$ python3 -q
>>> import numpy as np
>>> import numpy.linalg as la
>>> np.set_printoptions(suppress=True, linewidth=200)
>>> mat = np.load("arr.npy")
>>> print(mat)
[[54 20  1  1  4  4]
 [20 45  8  2  3 10]
 [ 1  8 36  1  1 14]
 [ 1  2  1 30 13 10]
 [ 4  3  1 13 27  8]
 [ 4 10 14 10  8 38]]
>>> x0 = np.ones(6)
>>> for _ in range(7):
...     x0 = mat @ x0
...     x0 /= la.norm(x0)
...     print(round(x0 @ mat @ x0, 3))
... 
75.651
76.843
77.321
77.53
77.622
77.664
77.683
>>> print(x0.round(3))
[0.596 0.58  0.274 0.187 0.201 0.399]
>>> print(round(float(la.eigvalsh(mat)[-1]), 3))
77.698
>>> M2 = la.inv(mat)
>>> print(np.allclose(M2, mat.T))
False
>>> print((np.abs(M2) > 1e-9).astype(int))
[[1 1 1 1 1 1]
 [1 1 1 1 1 1]
 [1 1 1 1 1 1]
 [1 1 1 1 1 1]
 [1 1 1 1 1 1]
 [1 1 1 1 1 1]]
>>> print(np.round(mat @ M2, 3) + 0)
[[1. 0. 0. 0. 0. 0.]
 [0. 1. 0. 0. 0. 0.]
 [0. 0. 1. 0. 0. 0.]
 [0. 0. 0. 1. 0. 0.]
 [0. 0. 0. 0. 1. 0.]
 [0. 0. 0. 0. 0. 1.]]
>>> def softmax(z):
...     e = np.exp(z - z.max(axis=-1, keepdims=True))
...     return e / e.sum(axis=-1, keepdims=True)
... 
>>> print(np.round(softmax(mat).sum(axis=1), 3))
[1. 1. 1. 1. 1. 1.]
>>> print(np.round(softmax(10 * mat[3]), 3) + 0)
[0. 0. 0. 1. 0. 0.]
>>> print(np.round(softmax(mat[3]), 3) + 0)
[0. 0. 0. 1. 0. 0.]
>>> S = mat @ mat.T / np.sqrt(6)
>>> print(np.round(softmax(S), 3) + 0)
[[1. 0. 0. 0. 0. 0.]
 [0. 1. 0. 0. 0. 0.]
 [0. 0. 1. 0. 0. 0.]
 [0. 0. 0. 1. 0. 0.]
 [0. 0. 0. 0. 1. 0.]
 [0. 0. 0. 0. 0. 1.]]
>>> print(softmax(S).round(6).argmax(axis=1))
[0 1 2 3 4 5]
>>> L = la.cholesky(mat)
>>> print(np.round(L @ L.T, 3))
[[54. 20.  1.  1.  4.  4.]
 [20. 45.  8.  2.  3. 10.]
 [ 1.  8. 36.  1.  1. 14.]
 [ 1.  2.  1. 30. 13. 10.]
 [ 4.  3.  1. 13. 27.  8.]
 [ 4. 10. 14. 10.  8. 38.]]
>>> print(la.eigvalsh(mat).min() > 0)
True
